In [1]: import numpy as np

In [2]: from numpy import linalg as LA

In [3]: np.set_printoptions(precision=1, suppress=True, linewidth=200)

In [4]: mat = np.loadtxt("case4.csv", delimiter=",")

In [5]: print(mat)
[[-0.2  0.7  0.3 -0.6  0.  -0.7]
 [-0.3 -0.4  0.6 -0.4  0.8  0. ]
 [ 0.8  1.   0.7 -0.1 -0.6 -1. ]
 [-0.2 -0.1 -0.3 -1.1 -1.   2. ]
 [-1.4 -0.1 -0.4  0.4 -0.9  0.6]]

In [6]: gram = mat.T @ mat

In [7]: print(gram)
[[ 2.8  0.9  0.9 -0.2  0.7 -1.9]
 [ 0.9  1.7  0.7 -0.3 -0.7 -1.8]
 [ 0.9  0.7  1.2 -0.3  0.7 -1.7]
 [-0.2 -0.3 -0.3  1.9  0.5 -1.4]
 [ 0.7 -0.7  0.7  0.5  2.8 -1.9]
 [-1.9 -1.8 -1.7 -1.4 -1.9  5.9]]

In [8]: print(np.round(LA.eigvalsh(gram)[::-1], 1) + 0)
[8.9 3.4 2.4 1.3 0.2 0. ]

In [9]: print(round(LA.norm(gram[2], 1), 1), np.round(LA.norm(gram[2], np.inf), 1))
5.7 1.7

In [10]: print(LA.norm(gram, axis=0))
[3.7 2.8 2.6 2.5 3.7 7.1]

In [11]: print(round(float(LA.norm(gram, "nuc")), 1))
16.2

In [12]: u, r1 = mat[0], mat[3]

In [13]: print(round(float(u @ u), 1))
1.5

In [14]: p = (u @ r1) / (u @ u) * u

In [15]: print(np.round(LA.norm(u + r1) ** 2 + LA.norm(u - r1) ** 2, 1))
15.6

In [16]: print(p)
[ 0.1 -0.4 -0.2  0.4 -0.   0.4]

In [17]: u = np.array([-2, -2, 1])

In [18]: print(np.array([np.convolve(row, u, "same") for row in mat]))
[[-1.  -2.2  1.3  1.5  0.8  1.4]
 [ 1.4 -0.7 -0.8 -0.2 -2.   0.8]
 [-3.6 -2.6 -0.2  2.1  3.1  1.4]
 [ 0.6  0.6  2.7  3.9 -3.1 -5. ]
 [ 3.  -0.4 -0.1  0.6  1.  -2.1]]

In [19]: print(np.convolve(mat[0], u))
[ 0.4 -1.  -2.2  1.3  1.5  0.8  1.4 -0.7]

In [20]: print(np.cross(mat[0, :3], mat[3, :3]))
[-0.2 -0.1  0.2]

In [21]: print(np.correlate(mat[0], mat[3], "full"))
[-0.4  1.6  0.1 -2.2  0.1 -0.9  0.7  0.8  0.3  0.1  0.1]

In [22]: print(np.polyval(u, mat[0]))
[ 1.3 -1.4  0.2  1.5  1.   1.4]

In [23]: rng = np.random.default_rng(58957)

In [24]: out = mat + rng.integers(-2, 3, (5, 4)) @ rng.integers(-2, 3, (4, 6))

In [25]: print(out)
[[ -3.2   2.7  -3.7   0.4   4.   -4.7]
 [ -7.3   3.6  -7.4   2.6   6.8   0. ]
 [ -7.2   2.   -5.3   0.9   0.4 -11. ]
 [-13.2   4.9 -14.3   0.9   4.    0. ]
 [  2.6  -1.1   3.6   0.4  -2.9   8.6]]

In [26]: print(np.round(LA.svd(out - mat, compute_uv=False), 1) + 0)
[28.7 11.   4.2  1.4  0. ]

In [27]: print(np.abs(out - mat).sum(axis=1))
[18. 28. 27. 41. 19.]

In [28]: F = np.loadtxt("sample17.csv", delimiter=",")

In [29]: print(F)
[[ 0.3  1.   0.4  0.1 -1.  -1.   0.8 -1.  -1.  -1.  -0.9]
 [-0.1  0.3 -0.7  0.9 -0.6 -0.4  0.2 -0.8 -0.8  0.6  0.3]
 [ 0.3  0.5  0.8 -0.9 -0.7 -0.8 -0.1 -0.8 -0.2 -0.9 -0.8]
 [ 0.  -0.8  0.   0.1  1.   0.7 -0.7  0.1  1.   1.   0.8]
 [-0.7  0.6 -1.   0.9 -0.9  0.2  1.   1.  -1.  -1.   0. ]
 [-0.4  0.3 -0.2  0.9 -0.9 -0.8  0.3  0.8 -0.7 -1.  -0.8]
 [ 0.   1.  -0.9  0.6 -1.  -0.6  1.  -1.  -1.  -1.   0.1]
 [-0.1 -0.9  0.5  0.9  0.9  0.  -0.9  0.6  1.   1.   0.2]
 [-0.7  0.6 -0.8  1.  -1.  -0.8  0.8  1.  -1.  -1.  -0.8]
 [-0.4 -0.8 -0.7  1.   0.9  0.5 -0.6  0.9  1.   1.   0.7]
 [-0.6  0.6 -0.5  1.  -1.  -0.9  0.8  1.  -1.  -1.  -1. ]
 [ 0.5  1.  -0.7 -1.  -1.   0.   1.  -1.  -1.  -1.   0.3]
 [-0.1  0.7 -0.2 -0.6 -0.9 -0.3  0.8  0.3 -1.  -1.  -0.5]
 [ 0.7  0.9  0.9 -1.  -0.6  0.8  0.9 -0.7 -1.  -1.  -0.5]
 [ 0.4 -1.   1.  -0.4  1.   0.4 -1.   0.1  1.   1.   0.3]
 [ 0.1 -0.2 -0.8 -0.2  0.8  0.9  0.3 -0.6 -0.5  1.   0.9]
 [-0.1  0.6 -0.5  0.9 -0.9 -0.7  0.3 -0.8 -0.9 -0.4 -0.2]
 [-0.5  0.3 -0.6  1.  -0.9 -0.8  0.4  0.8 -0.8 -0.9 -0.7]
 [ 0.5 -0.8  0.9 -1.   1.   0.9 -0.8 -0.6  1.   1.   0.6]
 [ 0.2  1.  -1.  -0.7 -1.   0.6  1.  -1.  -1.  -1.   0.9]
 [-0.6 -0.6 -0.2  1.  -0.3 -0.8 -0.5  1.   0.9 -0.5 -0.7]
 [-0.4 -0.4 -0.8  1.   0.5  0.5  0.   0.7  0.1  0.9  0.7]
 [-0.1  0.8 -0.5 -0.6 -0.9 -0.2  0.9  0.4 -1.  -1.  -0.4]
 [-0.6 -0.8 -0.7  1.   0.6  0.  -0.5  1.   0.9  0.8  0.2]
 [ 0.1 -0.4 -0.4  0.   0.8  0.8 -0.3 -0.7  0.7  1.   0.9]
 [-0.4  0.8 -0.8 -0.4 -0.9  0.3  1.   0.9 -1.  -1.  -0.2]
 [ 0.2 -0.6 -0.1  1.   0.8 -0.2 -0.9 -1.   1.   1.   0.8]
 [-0.3 -1.   0.9  1.   0.9 -0.9 -1.   0.9  1.   1.  -0.8]
 [-0.1  0.7 -0.8 -0.8 -0.6  0.8  0.9  0.7 -1.  -0.9  0.5]]

In [30]: Ac = F - F.mean(axis=0)

In [31]: vecs = LA.svd(Ac)[2][:4]

In [32]: out = Ac - Ac @ vecs.T @ vecs

In [33]: print(LA.norm(out, axis=1).round(6).argmax())
13

In [34]: print(out.std(axis=0))
[0.1 0.1 0.1 0.1 0.1 0.1 0.1 0.1 0.2 0.2 0.1]

In [35]: print(np.round(np.cov(Ac @ vecs.T, rowvar=False), 1) + 0)
[[3.5 0.  0.  0. ]
 [0.  1.3 0.  0. ]
 [0.  0.  0.7 0. ]
 [0.  0.  0.  0.5]]

In [36]: x = np.array([0, -2, -2, 2, 3, 0, 3, 2, 1, -3, 0])

In [37]: rhs = F @ x

In [38]: print(np.round(LA.solve(F.T @ F, F.T @ rhs), 1) + 0)
[ 0. -2. -2.  2.  3.  0.  3.  2.  1. -3.  0.]

In [39]: rhs = rhs + 0.1 * rng.normal(size=29)

In [40]: print(rhs)
[-3.3 -2.8 -5.9  0.8  7.   3.8  1.2  1.8  5.9  5.6  5.2 -2.5  0.1 -4.1 -2.6  0.1 -1.5  4.6 -4.8 -1.2  5.5  4.7  1.   5.7 -0.5  3.3 -0.7  1.8  2.6]

In [41]: c, *_ = LA.lstsq(F, rhs)

In [42]: print(np.round(F.T @ (rhs - F @ c), 1) + 0)
[0. 0. 0. 0. 0. 0. 0. 0. 0. 0. 0.]

In [43]: print(np.round(LA.norm(rhs - F @ c), 1))
0.4

In [44]: print([round(float(LA.norm(LA.solve(F.T @ F + lam * np.eye(11), F.T @ rhs))), 2) for lam in (0, 1, 10, 100)])
[6.75, 3.94, 2.63, 0.84]

In [45]: print(c.round(1) + 0)
[ 0.  -2.  -1.9  2.   3.  -0.2  3.2  2.   1.  -3.1  0.3]

In [46]: dist = LA.norm(F[:, None] - F[None], axis=-1)

In [47]: print(dist[24].round(6).argsort(kind="stable")[:4])
[24  3 15 26]

In [48]: print(dist[:5, :5])
[[0.  2.7 1.7 5.  3.2]
 [2.7 0.  3.1 3.4 2.7]
 [1.7 3.1 0.  4.2 3.8]
 [5.  3.4 4.2 0.  4.5]
 [3.2 2.7 3.8 4.5 0. ]]

In [49]: print((dist + 1e9 * np.eye(29)).round(6).argmin(axis=1))
[16 16  0 24  8 17 16  3 10 23  8 19 22 11 18 24  6  5 14 11 23  9 12  9  3 22 24  7 25]

In [50]: print(np.unravel_index(dist.round(6).argmax(), dist.shape))
(np.int64(19), np.int64(27))
